$ python -q
>>> import numpy as np
>>> import numpy.linalg as la
>>> np.set_printoptions(suppress=True, linewidth=200)
>>> mat = np.load("out4.npy")
>>> mat.round(2)
array([[ -4.96,  -1.33, -12.55,  -1.34,  -7.08,  -9.17,   1.07,   0.23,   8.89],
       [  6.7 ,  -4.15,  11.27,  -5.68,   1.92,   4.82,   5.47,  -7.48,  -8.11],
       [ -2.93,   7.41,   0.45,   9.54,   6.37,   5.03,  -8.91,  10.01,  -0.14],
       [  2.71,   4.18,  10.17,   5.08,   8.31,   9.41,  -4.61,   4.04,  -7.13],
       [  3.1 ,   3.78,  10.66,   4.55,   8.21,   9.48,  -4.1 ,   3.41,  -7.49],
       [ -2.68,  -4.21, -10.13,  -5.12,  -8.32,  -9.4 ,   4.64,  -4.08,   7.1 ],
       [ -6.6 ,   2.74, -12.37,   3.91,  -3.6 ,  -6.44,  -3.83,   5.75,   8.86],
       [  4.81,   1.57,  12.44,   1.65,   7.22,   9.24,  -1.36,   0.11,  -8.8 ],
       [  5.36,  -6.95,   5.53,  -9.13,  -3.15,  -0.78,   8.61, -10.37,  -4.1 ],
       [  2.75,  -7.38,  -0.83,  -9.49,  -6.53,  -5.26,   8.86,  -9.91,   0.41],
       [ -1.09,   6.87,   4.11,   8.74,   7.67,   7.11,  -8.11,   8.69,  -2.75]])
>>> left, s, Vh = la.svd(mat)
>>> evecs = Vh[:(s > 1e-8).sum()]
>>> rng = np.random.default_rng(62545)
>>> vec = mat[8] + -2 * mat[3] + rng.integers(2) * np.eye(9)[8]
>>> print(vec.round(2))
[ -0.05 -15.32 -14.81 -19.3  -19.78 -19.59  17.83 -18.45  11.16]
>>> np.round(np.diag(evecs.T @ evecs), 2)
array([0.11, 0.14, 0.42, 0.23, 0.18, 0.23, 0.2 , 0.28, 0.21])
>>> K = np.array([[9, 4, 8, 7, 9, 9, 4, 7, 0, 3, 8],
...     [1, 7, 5, 8, 7, 6, 5, 7, 8, 7, 1],
...     [7, 5, 0, 9, 0, 8, 8, 8, 2, 2, 2],
...     [8, 3, 0, 5, 0, 3, 6, 1, 5, 5, 8],
...     [6, 1, 6, 7, 0, 6, 5, 0, 0, 3, 0],
...     [5, 8, 9, 5, 9, 3, 3, 2, 5, 5, 8]])
>>> K[-1] = K[0] + 2 * K[1]
>>> K
array([[ 9,  4,  8,  7,  9,  9,  4,  7,  0,  3,  8],
       [ 1,  7,  5,  8,  7,  6,  5,  7,  8,  7,  1],
       [ 7,  5,  0,  9,  0,  8,  8,  8,  2,  2,  2],
       [ 8,  3,  0,  5,  0,  3,  6,  1,  5,  5,  8],
       [ 6,  1,  6,  7,  0,  6,  5,  0,  0,  3,  0],
       [11, 18, 18, 23, 23, 21, 14, 21, 16, 17, 10]])
>>> vec = np.array([1, 1, -1, -1, 3, 2, 2, 3, -1, -3, 3])
>>> np.sign((K @ vec).round(6))
array([1, 1, 1, 1, 1, 1])
>>> K @ np.eye(11)[4]
array([ 9.,  7.,  0.,  0.,  0., 23.])
>>> K @ np.ones(11)
array([ 68.,  62.,  51.,  44.,  34., 192.])
>>> print(la.norm(K @ vec) <= la.norm(K, 2) * la.norm(vec) + 1e-9)
True
>>> print(K @ vec)
[ 87  33  57  31   7 153]
>>> np.einsum("ij,j->i", K, vec)
array([ 87,  33,  57,  31,   7, 153])
>>> left, s, Vh = la.svd(K, full_matrices=False)
>>> np.abs(left[:, 0]).round(6).argmax()
np.int64(5)
>>> np.round(Vh @ Vh.T, 2) + 0
array([[1., 0., 0., 0., 0., 0.],
       [0., 1., 0., 0., 0., 0.],
       [0., 0., 1., 0., 0., 0.],
       [0., 0., 0., 1., 0., 0.],
       [0., 0., 0., 0., 1., 0.],
       [0., 0., 0., 0., 0., 1.]])
>>> np.round(np.cumsum(s ** 2) / np.sum(s ** 2), 2)
array([0.92, 0.96, 0.98, 0.99, 1.  , 1.  ])
>>> (s > 1e-8).sum()
np.int64(5)
>>> np.round(left.T @ left, 2) + 0
array([[1., 0., 0., 0., 0., 0.],
       [0., 1., 0., 0., 0., 0.],
       [0., 0., 1., 0., 0., 0.],
       [0., 0., 0., 1., 0., 0.],
       [0., 0., 0., 0., 1., 0.],
       [0., 0., 0., 0., 0., 1.]])
>>> np.round(np.sqrt((s ** 2).sum()), 2), round(float(la.norm(K)), 2)
(np.float64(72.67), 72.67)
>>> m1 = np.load("arr.npy")
>>> m1
array([[0, 0, 1, 2, 2, 0, 2],
       [0, 0, 0, 2, 0, 1, 1],
       [0, 0, 0, 1, 2, 2, 1],
       [0, 0, 0, 0, 0, 2, 1],
       [0, 0, 0, 0, 0, 2, 1],
       [0, 0, 0, 0, 0, 0, 1],
       [0, 0, 0, 0, 0, 0, 0]])
>>> lab = rng.permutation(7)
>>> lab
array([3, 5, 0, 6, 2, 4, 1])
>>> M2 = m1[lab][:, lab]
>>> np.round(np.sort(np.abs(la.eigvals(M2))), 2)
array([0., 0., 0., 0., 0., 0., 0.])
>>> M2
array([[0, 2, 0, 1, 0, 0, 0],
       [0, 0, 0, 1, 0, 0, 0],
       [2, 0, 0, 2, 1, 2, 0],
       [0, 0, 0, 0, 0, 0, 0],
       [1, 2, 0, 1, 0, 2, 0],
       [0, 2, 0, 1, 0, 0, 0],
       [2, 1, 0, 1, 0, 0, 0]])
>>> left, s, Vh = la.svd(m1)
>>> evecs = Vh[:(s > 1e-8).sum()]
>>> vec = m1[4] + -3 * m1[1] + rng.integers(2) * np.eye(7)[3]
>>> vec
array([ 0.,  0.,  0., -6.,  0., -1., -2.])
>>> np.allclose(evecs.T @ evecs @ vec, vec)
True
>>> print(np.round(np.diag(evecs.T @ evecs), 2) + 0)
[0. 0. 1. 1. 1. 1. 1.]
>>> E = np.load("w.npy")
>>> E
array([[ 3,  2,  0,  4, -1,  1,  0, -1,  1],
       [ 3,  2,  0,  4, -1,  1,  0, -1,  1],
       [ 1,  0, -2,  2, -3, -1, -2, -3, -1],
       [ 4,  3,  1,  5,  0,  2,  1,  0,  2],
       [ 0, -1, -3,  1, -4, -2, -3, -4, -2],
       [-2, -3, -5, -1, -6, -4, -5, -6, -4],
       [-1, -2, -4,  0, -5, -3, -4, -5, -3],
       [ 2,  1, -1,  3, -2,  0, -1, -2,  0],
       [ 4,  3,  1,  5,  0,  2,  1,  0,  2],
       [ 2,  1, -1,  3, -2,  0, -1, -2,  0],
       [ 4,  3,  1,  5,  0,  2,  1,  0,  2],
       [ 3,  2,  0,  4, -1,  1,  0, -1,  1]])
>>> M2 = E[0, 0] * E[1:] - np.outer(E[1:, 0], E[0])
>>> M2
array([[  0,   0,   0,   0,   0,   0,   0,   0,   0],
       [  0,  -2,  -6,   2,  -8,  -4,  -6,  -8,  -4],
       [  0,   1,   3,  -1,   4,   2,   3,   4,   2],
       [  0,  -3,  -9,   3, -12,  -6,  -9, -12,  -6],
       [  0,  -5, -15,   5, -20, -10, -15, -20, -10],
       [  0,  -4, -12,   4, -16,  -8, -12, -16,  -8],
       [  0,  -1,  -3,   1,  -4,  -2,  -3,  -4,  -2],
       [  0,   1,   3,  -1,   4,   2,   3,   4,   2],
       [  0,  -1,  -3,   1,  -4,  -2,  -3,  -4,  -2],
       [  0,   1,   3,  -1,   4,   2,   3,   4,   2],
       [  0,   0,   0,   0,   0,   0,   0,   0,   0]])
>>> la.matrix_rank(M2), la.matrix_rank(E)
(np.int64(1), np.int64(2))
>>> np.flatnonzero(~M2.round(6).any(axis=1))
array([ 0, 10])
>>> M2 = np.array([[-1, 2],
...     [2, 0],
...     [0, -2],
...     [-2, -2],
...     [2, 2],
...     [1, 0],
...     [0, -2],
...     [1, 0],
...     [1, 0]])
>>> print(la.matrix_rank(np.vstack([E, M2.T])))
4
>>> print(np.vstack([E, M2.T]).shape)
(14, 9)
>>> np.einsum("ik,kj->ij", E, M2)
array([[ -8,  -4],
       [ -8,  -4],
       [-16,   0],
       [ -4,  -6],
       [-20,   2],
       [-28,   6],
       [-24,   4],
       [-12,  -2],
       [ -4,  -6],
       [-12,  -2],
       [ -4,  -6],
       [ -8,  -4]])
>>> la.matrix_rank(E @ M2)
np.int64(2)
>>> print(np.einsum("ik,kj->ji", E, M2))
[[ -8  -8 -16  -4 -20 -28 -24 -12  -4 -12  -4  -8]
 [ -4  -4   0  -6   2   6   4  -2  -6  -2  -6  -4]]
